% python3 -q
>>> import numpy as np
>>> import numpy.linalg as la
>>> np.set_printoptions(precision=2, suppress=True, linewidth=160)
>>> m1 = np.loadtxt("a.csv", delimiter=",")
>>> m1
array([[ 1.35,  5.43,  6.53,  5.97,  5.64],
       [-0.09,  5.11,  5.19,  3.82,  8.12],
       [ 0.42,  4.48,  6.54,  5.91,  4.26],
       [ 0.16,  5.86,  5.08,  6.69,  5.21],
       [-1.31,  5.32,  6.9 ,  4.58,  7.56],
       [ 0.02,  6.09,  5.11,  5.13,  5.97],
       [-0.1 ,  5.06,  6.23,  6.42,  7.19],
       [-0.32,  5.83,  7.23,  5.67,  6.48],
       [ 1.1 ,  3.72,  7.61,  7.07,  6.77],
       [ 0.23,  6.84,  8.41,  7.54,  6.84],
       [-1.47,  6.38,  6.16,  5.33,  4.44],
       [ 0.08,  6.44,  6.74,  6.15,  6.72],
       [ 0.02,  6.41,  6.37,  4.67,  5.57],
       [-2.65,  5.48,  4.55,  6.81,  5.74],
       [ 1.42,  6.57,  4.9 ,  6.92,  7.05],
       [-0.71,  6.61,  7.46,  4.66,  6.51],
       [-1.26,  6.15,  7.13,  7.47,  6.62],
       [ 0.32,  5.33,  5.71,  6.09,  7.19],
       [ 2.47,  6.13,  6.88,  5.84,  7.42]])
>>> z = m1[:, 1] > np.median(m1[:, 1])
>>> r0 = m1[z].mean(axis=0) - m1[~z].mean(axis=0)
>>> round(float((((m1 - m1.mean(axis=0)) @ r0 > 0) == z).mean()), 2)
0.84
>>> ((m1 - m1.mean(axis=0)) @ r0 > 0).astype(int)
array([1, 0, 0, 0, 0, 0, 0, 1, 0, 1, 1, 1, 1, 0, 1, 1, 1, 0, 1])
>>> print(np.argsort(-np.abs(r0).round(6), kind="stable"))
[1 2 0 4 3]
>>> print(z.astype(int))
[0 0 0 0 0 1 0 0 0 1 1 1 1 0 1 1 1 0 1]
>>> gram = np.cov(m1, rowvar=False)
>>> print(np.corrcoef(m1.T))
[[ 1.   -0.09  0.16  0.11  0.21]
 [-0.09  1.    0.05 -0.01 -0.02]
 [ 0.16  0.05  1.    0.15  0.13]
 [ 0.11 -0.01  0.15  1.   -0.09]
 [ 0.21 -0.02  0.13 -0.09  1.  ]]
>>> np.argsort(-m1.std(axis=0).round(6), kind="stable")
array([0, 2, 3, 4, 1])
>>> np.polyfit(m1[:, 3], m1[:, 4], 1)
array([-0.09,  6.89])
>>> K = np.load("run17.npy")
>>> print(K)
[[ 0.7  -0.53 -0.65  1.28 -0.03  0.18 -0.45]
 [ 0.7  -0.5  -0.7   1.3   0.    0.2  -0.4 ]
 [ 0.3   0.   -1.3  -1.4  -1.2  -1.8  -1.9 ]
 [-1.8   0.2  -0.1   1.4  -1.2  -0.7   2.2 ]]
>>> blk = np.stack([K, 2 * K, K[::-1]])
>>> print((blk @ K.T).shape)
(3, 4, 4)
>>> blk.shape
(3, 4, 7)
>>> print(la.norm(blk, axis=(1, 2)))
[ 5.5 11.   5.5]
>>> la.matrix_rank(blk.reshape(3, -1))
np.int64(2)
>>> np.einsum("bij,cij->bc", blk, blk)
array([[ 30.24,  60.48,  -1.78],
       [ 60.48, 120.95,  -3.56],
       [ -1.78,  -3.56,  30.24]])
